$ python3 -q
>>> import numpy as np
>>> np.set_printoptions(precision=2, suppress=True, linewidth=160)
>>> A = np.loadtxt("sample16.csv", delimiter=",")
>>> print(A)
[[0. 0. 0. 0. 0. 0.]
 [2. 0. 0. 0. 0. 0.]
 [0. 3. 0. 0. 0. 0.]
 [0. 0. 1. 3. 0. 0.]
 [0. 1. 1. 0. 1. 0.]
 [2. 0. 0. 1. 2. 3.]]
>>> rng = np.random.default_rng(198)
>>> lab = rng.permutation(6)
>>> print(lab)
[5 3 0 1 2 4]
>>> other = A[lab][:, lab]
>>> print(np.diag(other))
[3. 3. 0. 0. 0. 1.]
>>> print(np.allclose(other, A))
False
>>> feats = np.loadtxt("arr.csv", delimiter=",")
>>> print(feats)
[[ 2.  1.  1.  1.  3.  0.]
 [ 4.  2.  2.  2.  6.  0.]
 [-6. -3. -3. -3. -9.  0.]
 [ 6.  3.  3.  3.  9.  0.]
 [ 0.  0.  0.  0.  0.  0.]
 [ 6.  3.  3.  3.  9.  0.]]
>>> left, sv, Vt = np.linalg.svd(feats)
>>> print(np.argmax(sv[:-1] / (sv[1:] + 1e-6)) + 1)
1
>>> print(sv.round(2) + 0)
[22.63  0.    0.    0.    0.    0.  ]
>>> other = left[:, :1] @ np.diag(sv[:1]) @ Vt[:1]
>>> print(round(float(np.linalg.norm(feats - other, 2)), 2), np.round(sv[1], 2))
0.0 0.0
>>> print(np.linalg.matrix_rank(feats, rtol=0.05))
1
>>> print(np.linalg.cond(feats) > 100)
True
>>> print(np.argsort(-np.linalg.norm(feats, axis=0).round(6), kind="stable")[:3])
[4 0 1]
>>> print([round(float(x), 2) for x in np.linalg.svd(feats, compute_uv=False)[:3]])
[22.63, 0.0, 0.0]
>>> w1 = np.array([[0, 1, -3, 2, 5],
...     [2, -4, -4, 4, -3],
...     [-5, 1, -5, -4, 2],
...     [5, 3, 1, -2, 4],
...     [5, -1, 2, 5, 5],
...     [1, 1, 4, 3, 5]])
>>> coef = np.array([0, 3, 1, 0, 0])
>>> H = np.maximum(feats @ w1 + coef, 0)
>>> print((H > 0).astype(int))
[[1 1 0 1 1]
 [1 1 0 1 1]
 [0 1 1 0 0]
 [1 0 0 1 1]
 [0 1 1 0 0]
 [1 0 0 1 1]]
>>> print(np.linalg.matrix_rank(H))
3
>>> print(H)
[[17.  2.  0. 17. 28.]
 [34.  1.  0. 34. 56.]
 [ 0.  6. 25.  0.  0.]
 [51.  0.  0. 51. 84.]
 [ 0.  3.  1.  0.  0.]
 [51.  0.  0. 51. 84.]]
>>> print((H > 0).mean(axis=0))
[0.67 0.67 0.33 0.67 0.67]
>>> basis = np.array([[-4, 6, -7], [-2, -8, -7], [-9, 6, -1], [-7, -5, -5], [-3, 0, 3]])
>>> print(w1 @ basis)
[[ -4 -36   1]
 [ 17   0 -11]
 [ 85 -48  59]
 [-33  22 -35]
 [-86  25 -40]
 [-78   7 -18]]
>>> print((H @ basis).round(6).argmax(axis=1))
[1 1 1 1 0 1]
>>> M = np.array([[-8, 1, 3, -5, -9],
...     [-9, -8, 1, 3, -5],
...     [-5, -9, -8, 1, 3],
...     [3, -5, -9, -8, 1],
...     [1, 3, -5, -9, -8]])
>>> other = np.linalg.invert(M)
Traceback (most recent call last):
  File "<python-input-32>", line 1, in <module>
    other = np.linalg.invert(M)
            ^^^^^^^^^^^^^^^^
AttributeError: module 'numpy.linalg' has no attribute 'invert'
>>> other = np.linalg.inv(M)
>>> print(round(np.linalg.slogdet(M)[0], 2))
-1.0
>>> print(np.linalg.det(M) * other)
[[ 5243. -4243.  5153. -2407. -1615.]
 [-1615.  5243. -4243.  5153. -2407.]
 [-2407. -1615.  5243. -4243.  5153.]
 [ 5153. -2407. -1615.  5243. -4243.]
 [-4243.  5153. -2407. -1615.  5243.]]
>>> print(np.round(M @ other, 2) + 0)
[[1. 0. 0. 0. 0.]
 [0. 1. 0. 0. 0.]
 [0. 0. 1. 0. 0.]
 [0. 0. 0. 1. 0.]
 [0. 0. 0. 0. 1.]]
>>> print((np.abs(other) > 1e-9).astype(int))
[[1 1 1 1 1]
 [1 1 1 1 1]
 [1 1 1 1 1]
 [1 1 1 1 1]
 [1 1 1 1 1]]
>>> print(np.allclose(other, M.T))
False
>>> print(np.linalg.inv(other))
[[-8.  1.  3. -5. -9.]
 [-9. -8.  1.  3. -5.]
 [-5. -9. -8.  1.  3.]
 [ 3. -5. -9. -8.  1.]
 [ 1.  3. -5. -9. -8.]]
